$ ipython --no-banner

In [1]: import numpy as np

In [2]: import numpy.linalg as la

In [3]: np.set_printoptions(precision=3, suppress=True, linewidth=140)

In [4]: mat = np.array([[9, -3, -9, -9, -9, -6, 0],
   ...:     [-3, 1, 3, 3, 3, 2, 0],
   ...:     [-9, 3, 9, 9, 9, 6, 0],
   ...:     [-9, 3, 9, 9, 9, 6, 0],
   ...:     [-9, 3, 9, 9, 9, 6, 0],
   ...:     [-6, 2, 6, 6, 6, 4, 0],
   ...:     [0, 0, 0, 0, 0, 0, 0]])

In [5]: round(la.det(mat), 3)
Out[5]: np.float64(0.0)

In [6]: mat @ mat
Out[6]: 
array([[ 369, -123, -369, -369, -369, -246,    0],
       [-123,   41,  123,  123,  123,   82,    0],
       [-369,  123,  369,  369,  369,  246,    0],
       [-369,  123,  369,  369,  369,  246,    0],
       [-369,  123,  369,  369,  369,  246,    0],
       [-246,   82,  246,  246,  246,  164,    0],
       [   0,    0,    0,    0,    0,    0,    0]])

In [7]: np.round(np.sort(la.eigvals(mat).real), 3) + 0
Out[7]: array([ 0.,  0.,  0.,  0.,  0.,  0., 41.])

In [8]: left, sigma, Vh = la.svd(mat)

In [9]: vecs = Vh[:(sigma > 1e-8).sum()]

In [10]: rng = np.random.default_rng(288)

In [11]: vec = mat[3] + 2 * mat[5] + rng.integers(2) * np.eye(7)[5]

In [12]: vec
Out[12]: array([-21.,   7.,  21.,  21.,  21.,  14.,   0.])

In [13]: np.allclose(vecs.T @ vecs @ vec, vec)
Out[13]: True

In [14]: la.matrix_rank(np.vstack([mat, vec]))
Out[14]: np.int64(1)

In [15]: np.diag(vecs.T @ vecs)
Out[15]: array([0.22 , 0.024, 0.22 , 0.22 , 0.22 , 0.098, 0.   ])

In [16]: vecs.T @ vecs
Out[16]: 
array([[ 0.22 , -0.073, -0.22 , -0.22 , -0.22 , -0.146,  0.   ],
       [-0.073,  0.024,  0.073,  0.073,  0.073,  0.049,  0.   ],
       [-0.22 ,  0.073,  0.22 ,  0.22 ,  0.22 ,  0.146,  0.   ],
       [-0.22 ,  0.073,  0.22 ,  0.22 ,  0.22 ,  0.146,  0.   ],
       [-0.22 ,  0.073,  0.22 ,  0.22 ,  0.22 ,  0.146,  0.   ],
       [-0.146,  0.049,  0.146,  0.146,  0.146,  0.098,  0.   ],
       [ 0.   ,  0.   ,  0.   ,  0.   ,  0.   ,  0.   ,  0.   ]])

In [17]: left, sigma, Vh = la.svd(mat)

In [18]: sigma.round(3) + 0
Out[18]: array([41.,  0.,  0.,  0.,  0.,  0.,  0.])

In [19]: out = left[:, :1] @ np.diag(sigma[:1]) @ Vh[:1]

In [20]: round(la.norm(mat - out, 2), 3), round(float(sigma[1]), 3)
Out[20]: (np.float64(0.0), 0.0)

In [21]: la.matrix_rank(mat, rtol=0.05)
Out[21]: np.int64(1)

In [22]: out
Out[22]: 
array([[ 9., -3., -9., -9., -9., -6.,  0.],
       [-3.,  1.,  3.,  3.,  3.,  2.,  0.],
       [-9.,  3.,  9.,  9.,  9.,  6.,  0.],
       [-9.,  3.,  9.,  9.,  9.,  6.,  0.],
       [-9.,  3.,  9.,  9.,  9.,  6.,  0.],
       [-6.,  2.,  6.,  6.,  6.,  4.,  0.],
       [ 0.,  0.,  0.,  0.,  0.,  0.,  0.]])

In [23]: round(float(la.norm(mat - out) / la.norm(mat)), 3)
Out[23]: 0.0

In [24]: la.matrix_rank(out)
Out[24]: np.int64(1)

In [25]: np.round(np.abs(mat - out).max(), 3)
Out[25]: np.float64(0.0)

In [26]: r0 = np.array([0, -1, -2])

In [27]: np.polyval(r0, mat[0])
Out[27]: array([-11,   1,   7,   7,   7,   4,  -2])

In [28]: np.convolve(mat[0], r0)
Out[28]: array([  0,  -9, -15,  15,  27,  27,  24,  12,   0])

In [29]: np.correlate(mat[0], mat[4], "full")
Out[29]: array([   0,   54,   63,    0,  -81, -216, -369, -216,  -81,    0,   63,   54,    0])

In [30]: np.cross(mat[0, :3], mat[4, :3])
Out[30]: array([0, 0, 0])

In [31]: np.array([np.convolve(row, r0, "same") for row in mat])
Out[31]: 
array([[ -9, -15,  15,  27,  27,  24,  12],
       [  3,   5,  -5,  -9,  -9,  -8,  -4],
       [  9,  15, -15, -27, -27, -24, -12],
       [  9,  15, -15, -27, -27, -24, -12],
       [  9,  15, -15, -27, -27, -24, -12],
       [  6,  10, -10, -18, -18, -16,  -8],
       [  0,   0,   0,   0,   0,   0,   0]])

In [32]: t3 = np.stack([mat, -2 * mat, mat[::-1]])

In [33]: la.matrix_rank(t3)
Out[33]: array([1, 1, 1])

In [34]: t3.shape
Out[34]: (3, 7, 7)

In [35]: np.einsum("bij,cij->bc", t3, t3)
Out[35]: 
array([[ 1681, -3362,  1271],
       [-3362,  6724, -2542],
       [ 1271, -2542,  1681]])

In [36]: t3.sum(axis=0)
Out[36]: 
array([[-9,  3,  9,  9,  9,  6,  0],
       [-3,  1,  3,  3,  3,  2,  0],
       [ 0,  0,  0,  0,  0,  0,  0],
       [ 0,  0,  0,  0,  0,  0,  0],
       [ 0,  0,  0,  0,  0,  0,  0],
       [ 3, -1, -3, -3, -3, -2,  0],
       [ 9, -3, -9, -9, -9, -6,  0]])

In [37]: la.norm(t3, axis=(1, 2))
Out[37]: array([41., 82., 41.])

In [38]: la.det(t3)
Out[38]: array([0., 0., 0.])

In [39]: A = np.cumsum(np.array([[-5, -3, 0],
    ...:     [0, 4, -3],
    ...:     [5, 3, -5],
    ...:     [2, -2, -5],
    ...:     [-3, -2, 2],
    ...:     [3, 5, -1],
    ...:     [4, -4, 2],
    ...:     [1, 0, -4],
    ...:     [5, 5, 4],
    ...:     [-4, 0, -2],
    ...:     [2, -2, 5],
    ...:     [3, 1, -1],
    ...:     [-4, 4, 0],
    ...:     [-3, -3, 3],
    ...:     [5, -4, 5],
    ...:     [-4, 4, -5],
    ...:     [-2, -1, -3],
    ...:     [-1, -1, -3],
    ...:     [0, 3, 0],
    ...:     [3, -4, 2],
    ...:     [5, 2, 5],
    ...:     [-4, 4, 3],
    ...:     [2, 2, 4],
    ...:     [5, -1, -1],
    ...:     [1, 5, 3],
    ...:     [3, -3, 4],
    ...:     [-4, 4, 4],
    ...:     [4, 2, -4],
    ...:     [1, 5, 4]]), axis=0)

In [40]: A
Out[40]: 
array([[ -5,  -3,   0],
       [ -5,   1,  -3],
       [  0,   4,  -8],
       [  2,   2, -13],
       [ -1,   0, -11],
       [  2,   5, -12],
       [  6,   1, -10],
       [  7,   1, -14],
       [ 12,   6, -10],
       [  8,   6, -12],
       [ 10,   4,  -7],
       [ 13,   5,  -8],
       [  9,   9,  -8],
       [  6,   6,  -5],
       [ 11,   2,   0],
       [  7,   6,  -5],
       [  5,   5,  -8],
       [  4,   4, -11],
       [  4,   7, -11],
       [  7,   3,  -9],
       [ 12,   5,  -4],
       [  8,   9,  -1],
       [ 10,  11,   3],
       [ 15,  10,   2],
       [ 16,  15,   5],
       [ 19,  12,   9],
       [ 15,  16,  13],
       [ 19,  18,   9],
       [ 20,  23,  13]])

In [41]: cen = (A - A.mean(axis=0)) / A.std(axis=0)

In [42]: cen.std(axis=0)
Out[42]: array([1., 1., 1.])

In [43]: np.argwhere(np.abs(cen) > 2)
Out[43]: 
array([[ 0,  0],
       [ 1,  0],
       [26,  2],
       [28,  1],
       [28,  2]])

In [44]: b = la.lstsq(np.delete(cen, 0, axis=1), cen[:, 0])[0]

In [45]: round(1 - np.var(cen[:, 0] - np.delete(cen, 0, axis=1) @ b), 3)
Out[45]: np.float64(0.643)

In [46]: Q, r_ = la.qr(A)

In [47]: r_
Out[47]: 
array([[ 56.125,  43.385,  -0.339],
       [  0.   , -18.674, -12.086],
       [  0.   ,   0.   ,  45.495]])

In [48]: np.round(Q.T @ Q, 3) + 0
Out[48]: 
array([[1., 0., 0.],
       [0., 1., 0.],
       [0., 0., 1.]])

In [49]: round(float(np.trace(Q @ Q.T)), 3)
Out[49]: 3.0

In [50]: np.allclose(r_.T @ r_, A.T @ A)
Out[50]: True

In [51]: ev, vecs = la.eigh(mat)

In [52]: vec = np.array([0, 0, 1, 2, -1, -2, 0])

In [53]: vec @ mat @ vec / (vec @ vec), round(ev[0], 3), np.round(ev[-1], 3)
Out[53]: (np.float64(0.4), np.float64(-0.0), np.float64(41.0))

In [54]: Q, vecs = la.qr(A[:, :2])[0], la.qr(A[:, 2:])[0]

In [55]: sigma = la.svd(Q.T @ vecs, compute_uv=False)

In [56]: round(la.norm(Q @ Q.T - vecs @ vecs.T, 2), 3)
Out[56]: np.float64(1.0)

In [57]: feats = np.load("w.npy")

In [58]: feats
Out[58]: 
array([[ 0.576,  0.305, -0.364, -0.138],
       [ 0.305,  0.781,  0.261,  0.099],
       [-0.364,  0.261,  0.688, -0.119],
       [-0.138,  0.099, -0.119,  0.955]])

In [59]: # symmetric, so the eigenvalues are real

In [60]: np.argsort(-la.norm(feats, axis=0).round(6), kind="stable")[:3]
Out[60]: array([3, 1, 2])

In [61]: vec = np.array([3, 1, 0, -1])

In [62]: la.eigvalsh(2 * feats - np.eye(4))
Out[62]: array([-1.,  1.,  1.,  1.])

In [63]: np.eye(4) - feats
Out[63]: 
array([[ 0.424, -0.305,  0.364,  0.138],
       [-0.305,  0.219, -0.261, -0.099],
       [ 0.364, -0.261,  0.312,  0.119],
       [ 0.138, -0.099,  0.119,  0.045]])

In [64]: hat = np.triu(np.array([[3, -5, 0, 5], [0, 5, -4, 3], [-3, 8, -5, -9], [1, -7, -5, 7]]), 1) + np.eye(4)

In [65]: out = hat @ feats @ la.inv(hat)

In [66]: round(float(la.det(out)), 3)
Out[66]: -0.0

In [67]: la.matrix_rank(out)
Out[67]: np.int64(3)

In [68]: round(float(np.trace(out)), 3), round(float(np.trace(feats)), 3)
Out[68]: (3.0, 3.0)

In [69]: def softmax(z):
    ...:     e = np.exp(z - z.max(axis=-1, keepdims=True))
    ...:     return e / e.sum(axis=-1, keepdims=True)
    ...: 

In [70]: softmax(feats).sum(axis=1)
Out[70]: array([1., 1., 1., 1.])

In [71]: np.round(softmax(10 * feats[3]), 3) + 0
Out[71]: array([0., 0., 0., 1.])

In [72]: softmax(feats[3])
Out[72]: array([0.159, 0.202, 0.163, 0.476])

In [73]: S = feats @ feats.T / np.sqrt(4)

In [74]: softmax(S + np.triu(np.full(S.shape, -np.inf), 1))
Out[74]: 
array([[1.   , 0.   , 0.   , 0.   ],
       [0.441, 0.559, 0.   , 0.   ],
       [0.246, 0.337, 0.417, 0.   ],
       [0.206, 0.232, 0.208, 0.355]])

In [75]: softmax(S)[3] @ feats
Out[75]: array([0.064, 0.333, 0.086, 0.309])

In [76]: ev, vecs = la.eigh(feats)

In [77]: np.round(la.eigvalsh(feats @ feats), 3) + 0
Out[77]: array([0., 1., 1., 1.])

In [78]: np.unique(ev.round(6) + 0, return_counts=True)[1]
Out[78]: array([1, 3])

In [79]: np.round(vecs.T @ vecs, 3) + 0
Out[79]: 
array([[1., 0., 0., 0.],
       [0., 1., 0., 0.],
       [0., 0., 1., 0.],
       [0., 0., 0., 1.]])

In [80]: X = np.load("mat.npy")

In [81]: X
Out[81]: 
array([[2, 0, 0, 0],
       [1, 0, 3, 0],
       [0, 6, 2, 2],
       [3, 3, 3, 1],
       [3, 9, 2, 3],
       [1, 3, 3, 1],
       [0, 6, 0, 2]])

In [82]: ev, vecs = la.eigh(mat)

In [83]: ev.round(3) + 0
Out[83]: array([ 0.,  0.,  0.,  0.,  0.,  0., 41.])

In [84]: la.eigvalsh(mat + 2 * np.eye(7))
Out[84]: array([ 2.,  2.,  2.,  2.,  2.,  2., 43.])

In [85]: (ev > 1e-8).sum(), (ev < -1e-8).sum()
Out[85]: (np.int64(1), np.int64(0))

In [86]: np.round(la.svd(mat, compute_uv=False), 3) + 0
Out[86]: array([41.,  0.,  0.,  0.,  0.,  0.,  0.])

In [87]: vecs @ np.diag(ev) @ vecs.T
Out[87]: 
array([[ 9., -3., -9., -9., -9., -6.,  0.],
       [-3.,  1.,  3.,  3.,  3.,  2.,  0.],
       [-9.,  3.,  9.,  9.,  9.,  6.,  0.],
       [-9.,  3.,  9.,  9.,  9.,  6.,  0.],
       [-9.,  3.,  9.,  9.,  9.,  6.,  0.],
       [-6.,  2.,  6.,  6.,  6.,  4.,  0.],
       [ 0.,  0.,  0.,  0.,  0.,  0.,  0.]])

In [88]: np.unique(ev.round(6) + 0, return_counts=True)[1]
Out[88]: array([6, 1])

In [89]: left, sigma, Vh = la.svd(X)

In [90]: sigma.round(3) + 0
Out[90]: array([14.691,  5.042,  2.786,  0.   ])

In [91]: out = left[:, :3] @ np.diag(sigma[:3]) @ Vh[:3]

In [92]: round(la.norm(X - out, 2), 3), round(sigma[3], 3)
Out[92]: (np.float64(0.0), np.float64(0.0))

In [93]: out.round(3) + 0
Out[93]: 
array([[2., 0., 0., 0.],
       [1., 0., 3., 0.],
       [0., 6., 2., 2.],
       [3., 3., 3., 1.],
       [3., 9., 2., 3.],
       [1., 3., 3., 1.],
       [0., 6., 0., 2.]])

In [94]: round(la.norm(X - out) / la.norm(X), 3)
Out[94]: np.float64(0.0)

In [95]: F = np.vander(np.arange(5) - 1, 3, increasing=True)

In [96]: F
Out[96]: 
array([[ 1, -1,  1],
       [ 1,  0,  0],
       [ 1,  1,  1],
       [ 1,  2,  4],
       [ 1,  3,  9]])

In [97]: softmax(F[0] + -3)
Out[97]: array([0.468, 0.063, 0.468])

In [98]: S = F @ F.T / np.sqrt(3)

In [99]: softmax(S).round(6).argmax(axis=1)
Out[99]: array([4, 0, 4, 4, 4])
